>>> import numpy as np
>>> import numpy.linalg as la
>>> np.set_printoptions(precision=4, suppress=True, linewidth=100, legacy="1.25")
>>> A = np.load("a.npy")
>>> print(A)
[[0.2857 0.4286 0.1429 0.1429]
 [0.2    0.4    0.2    0.2   ]
 [0.1818 0.2727 0.2727 0.2727]
 [0.3333 0.2222 0.     0.4444]]
>>> f = np.array([-1, -2, 5, 8])
>>> M2 = A + np.outer(f, np.eye(4)[3])
>>> print(M2)
[[ 0.2857  0.4286  0.1429 -0.8571]
 [ 0.2     0.4     0.2    -1.8   ]
 [ 0.1818  0.2727  0.2727  5.2727]
 [ 0.3333  0.2222  0.      8.4444]]
>>> print(round(la.det(M2) / la.det(A), 4), round(1 + la.solve(A, f)[3], 4))
5.75 5.75
>>> print(la.matrix_rank(M2 - A))
1
>>> print(np.round(la.det(A), 4))
0.0023
>>> print(np.allclose(A, A.T))
False
>>> print((A + A.T) / 2)
[[0.2857 0.3143 0.1623 0.2381]
 [0.3143 0.4    0.2364 0.2111]
 [0.1623 0.2364 0.2727 0.1364]
 [0.2381 0.2111 0.1364 0.4444]]
>>> M2 = la.inv(A)
>>> print((np.abs(M2) > 1e-9).astype(int))
[[1 1 1 0]
 [1 1 1 0]
 [1 1 1 1]
 [1 1 1 1]]
>>> print(M2.round(4) + 0)
[[ 10.5   -15.      5.5     0.   ]
 [ -3.5    10.     -5.5     0.   ]
 [  2.625  -6.25    6.875  -2.25 ]
 [ -6.125   6.25   -1.375   2.25 ]]
>>> print(np.round(la.det(A) * M2, 4) + 0)
[[ 0.0242 -0.0346  0.0127  0.    ]
 [-0.0081  0.0231 -0.0127  0.    ]
 [ 0.0061 -0.0144  0.0159 -0.0052]
 [-0.0141  0.0144 -0.0032  0.0052]]
>>> rng = np.random.default_rng(67)
>>> M = rng.normal(size=(23, 3))
>>> M = 20 * M / la.norm(M, axis=1, keepdims=True)
>>> print(M)
[[-19.6169   0.6572  -3.8398]
 [ -4.409   16.8277   9.8686]
 [  7.4442   9.4028 -16.0053]
 [ 16.3023 -11.0055  -3.6211]
 [ 10.2457 -10.8695 -13.2996]
 [-10.1592  17.2252  -0.2869]
 [  7.6882  -5.0342 -17.7637]
 [  6.5103  18.2899  -4.8058]
 [ 10.8883 -13.1055  10.4733]
 [ 12.5856 -13.1887  -8.2256]
 [ -2.9849 -19.6175   2.4989]
 [-14.1167  -8.9763 -10.9611]
 [-15.8898  -7.815   -9.2973]
 [ 14.2547  -2.0818 -13.8734]
 [  7.6245 -17.9811  -4.3066]
 [ -3.823  -12.822  -14.8655]
 [-11.8625  -0.3399  16.0986]
 [-18.2755  -8.1217  -0.2089]
 [ -4.6145 -11.5215  15.6831]
 [  4.4817  16.1065  10.977 ]
 [  9.4049   3.6523 -17.2687]
 [ 12.3302  15.678    1.4717]
 [ -1.504  -13.9928 -14.2106]]
>>> Xc = M - M.mean(axis=0)
>>> left, sv, vt = la.svd(Xc, full_matrices=False)
>>> print(np.abs(vt[-1]))
[0.5479 0.2888 0.7851]
>>> print(np.round(Xc.mean(axis=0), 4) + 0)
[0. 0. 0.]
>>> print(sv ** 2 / (sv ** 2).sum())
[0.4249 0.3554 0.2197]
>>> f = np.array([1, 2, 2, 0, 1, 0, 1])
>>> g = np.array([1, -3, 1, 2])
>>> F = f[:, None] + g[None, :]
>>> print(F)
[[ 2 -2  2  3]
 [ 3 -1  3  4]
 [ 3 -1  3  4]
 [ 1 -3  1  2]
 [ 2 -2  2  3]
 [ 1 -3  1  2]
 [ 2 -2  2  3]]
>>> rank = la.matrix_rank(F)
>>> print(rank)
2
>>> N = la.svd(F)[2][rank:].T
>>> print(N @ N.T)
[[ 0.7119 -0.0847 -0.2881 -0.339 ]
 [-0.0847  0.0339 -0.0847  0.1356]
 [-0.2881 -0.0847  0.7119 -0.339 ]
 [-0.339   0.1356 -0.339   0.5424]]
>>> print(la.matrix_rank(F, rtol=0.1))
2
>>> J = np.load("dump.npy")
>>> print(J)
[[ 2  2  1  5]
 [ 0  0  0  0]
 [ 0  0  0  0]
 [ 1  1  7  1]
 [ 0  0  0  0]
 [ 1  1  7  1]
 [ 0  0  0  0]
 [ 2  2  1  5]
 [ 2  2  1  5]
 [ 4 10  1  7]
 [ 2  2  1  5]
 [ 3  9  7  3]
 [ 2  2  1  5]
 [ 2  2  1  5]
 [ 2  2  1  5]]
>>> D = la.norm(J[:, None] - J[None], axis=-1)
>>> print(D.shape)
(15, 15)
>>> print(D.mean(axis=1).argmax())
9
>>> print(D[14])
[0.     5.831  5.831  7.3485 5.831  7.3485 5.831  0.     0.     8.4853 0.     9.4868 0.     0.
 0.    ]
>>> print(D[:5, :5])
[[0.     5.831  5.831  7.3485 5.831 ]
 [5.831  0.     0.     7.2111 0.    ]
 [5.831  0.     0.     7.2111 0.    ]
 [7.3485 7.2111 7.2111 0.     7.2111]
 [5.831  0.     0.     7.2111 0.    ]]
>>> print(D[14].round(6).argsort(kind="stable")[:4])
[ 0  7  8 10]
>>> rank = la.matrix_rank(J)
>>> print(rank)
3
>>> N = la.svd(J)[2][rank:].T
>>> print(N.shape)
(4, 1)
>>> print(np.round(J @ N, 4) + 0)
[[0.]
 [0.]
 [0.]
 [0.]
 [0.]
 [0.]
 [0.]
 [0.]
 [0.]
 [0.]
 [0.]
 [0.]
 [0.]
 [0.]
 [0.]]
>>> print(N @ N.T)
[[ 0.881  -0.1504 -0.0645 -0.2794]
 [-0.1504  0.0257  0.011   0.0477]
 [-0.0645  0.011   0.0047  0.0204]
 [-0.2794  0.0477  0.0204  0.0886]]
>>> Xc = J - J.mean(axis=0)
>>> left, sv, vt = la.svd(Xc, full_matrices=False)
>>> print(vt[0] * np.sign(vt[0, np.abs(vt[0]).argmax()]))
[0.3088 0.774  0.223  0.5057]
>>> print(sv.round(4) + 0)
[13.9639 10.4306  5.6521  0.    ]
>>> print(np.abs(left[:, 0]).argmax())
9
>>> print(np.abs(vt[0]).argmax())
1
>>> print(np.round(sv ** 2 / (sv ** 2).sum(), 4) + 0)
[0.5808 0.3241 0.0952 0.    ]
>>> print(la.matrix_rank(Xc))
3
>>> print((np.sign(left[:, 0]) == np.sign(left[0, 0])).astype(int))
[1 0 0 0 0 0 0 1 1 1 1 1 1 1 1]
>>> print(np.round(Xc.mean(axis=0), 4) + 0)
[0. 0. 0. 0.]
>>> print(round((sv ** 2).sum() ** 2 / (sv ** 4).sum(), 4))
2.2154
